% ipython --no-banner

In [1]: import numpy as np

In [2]: np.set_printoptions(precision=1, suppress=True, linewidth=200)

In [3]: feats = np.load("sample8.npy")

In [4]: feats
Out[4]: 
array([[  0,  15,   3],
       [  2, -15,  -3],
       [ -3, -15,  -3],
       [  1,   0,   0],
       [ -3,   0,   0],
       [  1, -10,  -2]])

In [5]: # rank 2

In [6]: left, sig, Vt = np.linalg.svd(feats)

In [7]: evecs = Vt[:(sig > 1e-8).sum()]

In [8]: rng = np.random.default_rng(591615)

In [9]: vec = feats[2] + -3 * feats[1] + rng.integers(2) * np.eye(3)[1]

In [10]: vec
Out[10]: array([-9., 30.,  6.])

In [11]: np.round(np.diag(evecs.T @ evecs), 1) + 0
Out[11]: array([1., 1., 0.])

In [12]: np.round(evecs.T @ evecs, 1) + 0
Out[12]: 
array([[1. , 0. , 0. ],
       [0. , 1. , 0.2],
       [0. , 0.2, 0. ]])

In [13]: np.linalg.matrix_rank(np.vstack([feats, vec]))
Out[13]: np.int64(2)

In [14]: [round(float(x), 1) for x in np.linalg.svd(feats, compute_uv=False)[:3]]
Out[14]: [28.4, 4.9, 0.0]

In [15]: np.argsort(-np.linalg.norm(feats, axis=0).round(6), kind="stable")[:3]
Out[15]: array([1, 2, 0])

In [16]: left, sig, Vt = np.linalg.svd(feats)

In [17]: np.argmax(sig[:-1] / (sig[1:] + 1e-6)) + 1
Out[17]: np.int64(2)

In [18]: sig.round(1) + 0
Out[18]: array([28.4,  4.9,  0. ])

In [19]: other = left[:, :2] @ np.diag(sig[:2]) @ Vt[:2]

In [20]: other.round(1) + 0
Out[20]: 
array([[  0.,  15.,   3.],
       [  2., -15.,  -3.],
       [ -3., -15.,  -3.],
       [  1.,   0.,   0.],
       [ -3.,   0.,   0.],
       [  1., -10.,  -2.]])

In [21]: np.linalg.matrix_rank(feats, rtol=0.05)
Out[21]: np.int64(2)

In [22]: round(np.linalg.norm(feats - other) / np.linalg.norm(feats), 1)
Out[22]: np.float64(0.0)

In [23]: round(float(np.linalg.norm(feats - other, 2)), 1), np.round(sig[2], 1)
Out[23]: (0.0, np.float64(0.0))

In [24]: np.round(np.abs(feats - other).max(), 1)
Out[24]: np.float64(0.0)

In [25]: M = np.load("m.npy")

In [26]: M
Out[26]: 
array([[ 2, -2, -1, -2, -2, -1],
       [ 3, -1,  0, -1, -1,  0],
       [ 3, -1,  0, -1, -1,  0],
       [ 3, -1,  0, -1, -1,  0],
       [ 4,  0,  1,  0,  0,  1]])

In [27]: # column 3 repeats column 1

In [28]: r = np.linalg.matrix_rank(M)

In [29]: r
Out[29]: np.int64(2)

In [30]: null = np.linalg.svd(M)[2][r:].T

In [31]: [int(np.linalg.matrix_rank(M[:i])) for i in range(1, len(M) + 1)]
Out[31]: [1, 2, 2, 2, 2]

In [32]: null @ null.T
Out[32]: 
array([[ 0.1,  0.1, -0.2,  0.1,  0.1, -0.2],
       [ 0.1,  0.8, -0.2, -0.3, -0.2, -0.2],
       [-0.2, -0.2,  0.8, -0.2, -0.2, -0.2],
       [ 0.1, -0.3, -0.2,  0.8, -0.3, -0.2],
       [ 0.1, -0.2, -0.2, -0.3,  0.8, -0.2],
       [-0.2, -0.2, -0.2, -0.2, -0.2,  0.8]])

In [33]: np.round(np.trace(np.linalg.pinv(M) @ M), 1)
Out[33]: np.float64(2.0)

In [34]: np.unique(M.round(6), axis=0).shape
Out[34]: (3, 6)

In [35]: left, sig, Vt = np.linalg.svd(M)

In [36]: evecs = Vt[:(sig > 1e-8).sum()]

In [37]: vec = M[1] + -2 * M[2] + rng.integers(2) * np.eye(6)[2]

In [38]: vec
Out[38]: array([-3.,  1.,  1.,  1.,  1.,  0.])

In [39]: np.allclose(evecs.T @ evecs @ vec, vec)
Out[39]: False

In [40]: np.linalg.matrix_rank(np.vstack([M, vec]))
Out[40]: np.int64(3)

In [41]: np.diag(evecs.T @ evecs)
Out[41]: array([0.9, 0.3, 0.2, 0.3, 0.3, 0.2])

In [42]: round(np.linalg.norm(vec - evecs.T @ evecs @ vec), 1)
Out[42]: np.float64(0.9)

In [43]: other = M[0, 0] * M[1:] - np.outer(M[1:, 0], M[0])

In [44]: other
Out[44]: 
array([[0, 4, 3, 4, 4, 3],
       [0, 4, 3, 4, 4, 3],
       [0, 4, 3, 4, 4, 3],
       [0, 8, 6, 8, 8, 6]])

In [45]: np.linalg.matrix_rank(other), np.linalg.matrix_rank(M)
Out[45]: (np.int64(1), np.int64(2))

In [46]: M[:, 0] / M[0, 0]
Out[46]: array([1. , 1.5, 1.5, 1.5, 2. ])

In [47]: r = np.linalg.matrix_rank(feats)

In [48]: r
Out[48]: np.int64(2)

In [49]: null = np.linalg.svd(feats)[2][r:].T

In [50]: null[:, 0] / null[np.abs(null[:, 0]).round(6).argmax(), 0]
Out[50]: array([ 0. , -0.2,  1. ])

In [51]: null.shape
Out[51]: (3, 1)

In [52]: np.linalg.matrix_rank(feats.T @ feats), np.linalg.matrix_rank(feats @ feats.T)
Out[52]: (np.int64(2), np.int64(2))

In [53]: np.allclose(feats @ null, 0)
Out[53]: True

In [54]: [int(np.linalg.matrix_rank(feats[:i])) for i in range(1, len(feats) + 1)]
Out[54]: [1, 2, 2, 2, 2, 2]

In [55]: arr = np.loadtxt("mat.csv", delimiter=",")

In [56]: arr
Out[56]: 
array([[ 0.3,  0.2, -0.1,  0.4, -0.1],
       [ 0.2,  0.8,  0.2,  0.1,  0.2],
       [-0.1,  0.2,  0.1, -0.2,  0.1],
       [ 0.4,  0.1, -0.2,  0.6, -0.2],
       [-0.1,  0.2,  0.1, -0.2,  0.1]])

In [57]: # rank 2

In [58]: ev, evecs = np.linalg.eigh(arr)

In [59]: vec = np.array([-5, 4, -4, 0, 4])

In [60]: np.round(np.linalg.eigvalsh(arr[1:, 1:]), 1) + 0
Out[60]: array([0. , 0. , 0.7, 1. ])

In [61]: round(np.abs(arr).sum(axis=1).max(), 1), round(np.abs(ev).max(), 1)
Out[61]: (np.float64(1.5), np.float64(1.0))

In [62]: r = np.linalg.matrix_rank(arr)

In [63]: r
Out[63]: np.int64(2)

In [64]: null = np.linalg.svd(arr)[2][r:].T

In [65]: np.allclose(arr @ null, 0)
Out[65]: True

In [66]: np.round(arr @ null, 1) + 0
Out[66]: 
array([[0., 0., 0.],
       [0., 0., 0.],
       [0., 0., 0.],
       [0., 0., 0.],
       [0., 0., 0.]])

In [67]: null.shape
Out[67]: (5, 3)

In [68]: [int(np.linalg.matrix_rank(arr[:, :j + 1])) for j in range(5)]
Out[68]: [1, 2, 2, 2, 2]

In [69]: np.linalg.matrix_rank(arr.T @ arr), np.linalg.matrix_rank(arr @ arr.T)
Out[69]: (np.int64(2), np.int64(2))

In [70]: [int(np.linalg.matrix_rank(arr[:i])) for i in range(1, len(arr) + 1)]
Out[70]: [1, 2, 2, 2, 2]

In [71]: other = arr / np.linalg.norm(arr, axis=1, keepdims=True)

In [72]: cov = other @ other.T

In [73]: round(float(np.degrees(np.arccos(np.clip(cov[3, 1], -1, 1)))), 1)
Out[73]: 84.3

In [74]: cov[3]
Out[74]: array([ 1. ,  0.1, -0.7,  1. , -0.6])

In [75]: np.round(np.linalg.norm(M, 2) / np.linalg.norm(M), 1)
Out[75]: np.float64(0.9)

In [76]: [round(float(x), 1) for x in np.linalg.svd(M, compute_uv=False)[:3]]
Out[76]: [7.7, 3.5, 0.0]

In [77]: J = np.loadtxt("block8.csv", delimiter=",")

In [78]: J
Out[78]: 
array([[ 1. ,  0. ,  0. ,  0. ,  0. ,  0. ],
       [ 0. ,  1. ,  0. ,  0. ,  0. ,  0. ],
       [ 0. ,  0. ,  0.7, -0.7,  0. ,  0. ],
       [ 0. ,  0. ,  0.7,  0.7,  0. ,  0. ],
       [ 0. ,  0. ,  0. ,  0. ,  1. ,  0. ],
       [ 0. ,  0. ,  0. ,  0. ,  0. ,  1. ]])

In [79]: np.linalg.svd(J, compute_uv=False)
Out[79]: array([1., 1., 1., 1., 1., 1.])

In [80]: np.round(J.T @ J, 1) + 0
Out[80]: 
array([[1., 0., 0., 0., 0., 0.],
       [0., 1., 0., 0., 0., 0.],
       [0., 0., 1., 0., 0., 0.],
       [0., 0., 0., 1., 0., 0.],
       [0., 0., 0., 0., 1., 0.],
       [0., 0., 0., 0., 0., 1.]])

In [81]: J[:, 3] @ J[:, 4]
Out[81]: np.float64(0.0)

In [82]: np.linalg.pinv(J)
Out[82]: 
array([[ 1. ,  0. ,  0. ,  0. ,  0. ,  0. ],
       [ 0. ,  1. ,  0. ,  0. ,  0. ,  0. ],
       [ 0. ,  0. ,  0.7,  0.7,  0. ,  0. ],
       [ 0. ,  0. , -0.7,  0.7,  0. ,  0. ],
       [ 0. ,  0. ,  0. ,  0. ,  1. ,  0. ],
       [ 0. ,  0. ,  0. ,  0. ,  0. ,  1. ]])

In [83]: np.round(J @ J.T, 1) + 0
Out[83]: 
array([[1., 0., 0., 0., 0., 0.],
       [0., 1., 0., 0., 0., 0.],
       [0., 0., 1., 0., 0., 0.],
       [0., 0., 0., 1., 0., 0.],
       [0., 0., 0., 0., 1., 0.],
       [0., 0., 0., 0., 0., 1.]])

In [84]: np.flatnonzero(np.linalg.matrix_power((J != 0) + (J.T != 0) + np.eye(6), 6)[2])
Out[84]: array([2, 3])

In [85]: np.sort(np.linalg.eigvals(J).real)
Out[85]: array([0.7, 0.7, 1. , 1. , 1. , 1. ])

In [86]: (np.linalg.matrix_power((J != 0) + (J.T != 0) + np.eye(6), 6) > 0).astype(int)
Out[86]: 
array([[1, 0, 0, 0, 0, 0],
       [0, 1, 0, 0, 0, 0],
       [0, 0, 1, 1, 0, 0],
       [0, 0, 1, 1, 0, 0],
       [0, 0, 0, 0, 1, 0],
       [0, 0, 0, 0, 0, 1]])

In [87]: round(np.linalg.det(J), 1)
Out[87]: np.float64(1.0)

In [88]: vec = np.array([8, 3, 2, -8, 9, 1])

In [89]: np.abs(np.linalg.eigvals(J))
Out[89]: array([1., 1., 1., 1., 1., 1.])

In [90]: O, r_ = np.linalg.qr(J)

In [91]: O
Out[91]: 
array([[ 1. ,  0. ,  0. ,  0. ,  0. ,  0. ],
       [-0. ,  1. ,  0. ,  0. ,  0. ,  0. ],
       [-0. , -0. , -0.7, -0.7,  0. ,  0. ],
       [-0. , -0. , -0.7,  0.7,  0. ,  0. ],
       [-0. , -0. , -0. , -0. ,  1. ,  0. ],
       [-0. , -0. , -0. , -0. , -0. ,  1. ]])

In [92]: r_.round(1) + 0
Out[92]: 
array([[ 1.,  0.,  0.,  0.,  0.,  0.],
       [ 0.,  1.,  0.,  0.,  0.,  0.],
       [ 0.,  0., -1.,  0.,  0.,  0.],
       [ 0.,  0.,  0.,  1.,  0.,  0.],
       [ 0.,  0.,  0.,  0.,  1.,  0.],
       [ 0.,  0.,  0.,  0.,  0.,  1.]])

In [93]: np.round(O.T @ O, 1) + 0
Out[93]: 
array([[1., 0., 0., 0., 0., 0.],
       [0., 1., 0., 0., 0., 0.],
       [0., 0., 1., 0., 0., 0.],
       [0., 0., 0., 1., 0., 0.],
       [0., 0., 0., 0., 1., 0.],
       [0., 0., 0., 0., 0., 1.]])

In [94]: np.abs(np.diag(r_))
Out[94]: array([1., 1., 1., 1., 1., 1.])
